$ python3 -q
>>> import numpy as np
>>> np.set_printoptions(suppress=True, linewidth=200)
>>> data = np.load("data.npy")
>>> print(data.round(2))
[[ 2.53 12.3  -5.4 ]
 [ 1.99  9.68 -5.96]
 [-0.81 11.7  -4.69]
 [-0.61 10.48 -4.2 ]
 [ 0.04 11.12 -5.36]
 [ 0.1   8.28 -4.47]
 [ 0.33  8.31 -3.74]
 [ 0.46 10.26 -6.9 ]
 [ 0.86  9.33 -6.3 ]
 [-0.42 10.68 -5.06]
 [-0.25  9.81 -5.78]
 [ 2.95 10.24 -4.84]
 [ 0.14  9.74 -6.78]]
>>> Xc = data - data.mean(axis=0)
>>> Uu, s, Vh = np.linalg.svd(Xc, full_matrices=False)
>>> print(np.linalg.matrix_rank(Xc))
3
>>> print(np.round((s ** 2).sum() ** 2 / (s ** 4).sum(), 2))
2.83
>>> print(np.abs(Uu[:, 0]).argmax())
0
>>> print(np.round(np.abs(Vh[-1]), 2))
[0.27 0.16 0.95]
>>> rng = np.random.default_rng(301)
>>> other = data + rng.integers(-2, 3, (13, 1)) @ rng.integers(-2, 3, (1, 3))
>>> print(other.round(2))
[[  4.53  11.3   -3.4 ]
 [  1.99   9.68  -5.96]
 [  3.19   9.7   -0.69]
 [  1.39   9.48  -2.2 ]
 [  0.04  11.12  -5.36]
 [  2.1    7.28  -2.47]
 [  2.33   7.31  -1.74]
 [ -3.54  12.26 -10.9 ]
 [ -1.14  10.33  -8.3 ]
 [ -4.42  12.68  -9.06]
 [ -0.25   9.81  -5.78]
 [  0.95  11.24  -6.84]
 [  0.14   9.74  -6.78]]
>>> print(np.round(np.linalg.svd(other - data, compute_uv=False), 2) + 0)
[12.73  0.    0.  ]
>>> print(np.round(np.abs(other - data).sum(axis=1), 2))
[ 5.  0. 10.  5.  0.  5.  5. 10.  5. 10.  0.  5.  0.]
>>> print(np.round(other - data, 2))
[[ 2. -1.  2.]
 [ 0.  0.  0.]
 [ 4. -2.  4.]
 [ 2. -1.  2.]
 [ 0.  0.  0.]
 [ 2. -1.  2.]
 [ 2. -1.  2.]
 [-4.  2. -4.]
 [-2.  1. -2.]
 [-4.  2. -4.]
 [ 0.  0.  0.]
 [-2.  1. -2.]
 [ 0.  0.  0.]]
>>> P = data @ np.linalg.solve(data.T @ data, data.T)
>>> print(np.linalg.matrix_rank(np.eye(13) - P))
10
>>> print(np.round(np.diag(P), 2))
[0.41 0.23 0.34 0.26 0.12 0.06 0.08 0.25 0.21 0.16 0.15 0.44 0.29]
>>> print(np.round(P @ data[:, 1], 2))
[12.3   9.68 11.7  10.48 11.12  8.28  8.31 10.26  9.33 10.68  9.81 10.24  9.74]
>>> mat = np.load("a.npy")
>>> print(mat)
[[-2.  1.  1.]
 [ 1. -2.  1.]
 [ 1.  1. -2.]]
>>> # symmetric
>>> W1 = np.array([[0, 2], [-2, -2], [-1, -3]])
>>> c = np.array([-3, -1])
>>> act = np.maximum(mat @ W1 + c, 0)
>>> print(np.linalg.matrix_rank(act))
1
>>> print(act)
[[0. 0.]
 [0. 2.]
 [0. 5.]]
>>> print((act > 0).astype(int))
[[0 0]
 [0 1]
 [0 1]]
>>> C = np.array([[-3, 2], [-1, 3]])
>>> print(act @ C)
[[ 0.  0.]
 [-2.  6.]
 [-5. 15.]]
>>> other = mat + rng.integers(-2, 3, (3, 2)) @ rng.integers(-2, 3, (2, 3))
>>> print(other)
[[-8. -3. -1.]
 [ 1. -2.  1.]
 [-3. -1. -3.]]
>>> print(np.abs(other - mat).sum(axis=1))
[12.  0.  7.]
>>> print(np.einsum("ij,ji->", other, other))
75.0
>>> print(np.round(np.poly(other), 2))
[ 1. 13. 47. 49.]
>>> print(round(np.linalg.det(other[::-1]), 2))
49.0
>>> print(np.round(np.linalg.eigvals(other).sum().real, 2))
-13.0
>>> print(np.round(np.linalg.det(2 * other), 2), round(np.linalg.det(other), 2))
-392.0 -49.0
>>> print(round(np.trace(np.linalg.pinv(mat) @ mat), 2))
2.0
>>> print(np.allclose(mat[:-1].T @ np.linalg.lstsq(mat[:-1].T, mat[-1])[0], mat[-1]))
True
>>> P = np.triu(np.array([[4, 4, 5], [0, 0, 4], [3, 3, 4]]), 1) + np.eye(3)
>>> other = P @ mat @ np.linalg.inv(P)
>>> print(round(float(np.linalg.det(other)), 2))
0.0
>>> print(np.round(np.poly(other), 2) + 0)
[1. 6. 9. 0.]
>>> print(P @ mat - mat @ P)
[[ 9.  5.  0.]
 [ 4.  0. -5.]
 [ 0. -4. -9.]]
>>> feats = np.load("block0.npy")
>>> print(feats)
[[ 0 -2  2]
 [ 2  0  3]
 [-2 -3  0]]
>>> # rank 2
>>> G = feats.T @ feats
>>> print(np.round(np.linalg.eigvalsh(G)[::-1], 2) + 0)
[17. 17.  0.]
>>> print((feats @ feats.T).shape)
(3, 3)
>>> x = np.array([-1, -3, 1])
>>> print(np.round(np.linalg.det(feats), 2))
-0.0
>>> O = np.linalg.solve(np.eye(3) - feats, np.eye(3) + feats)
>>> print(round(float(np.linalg.det(O)), 2))
1.0
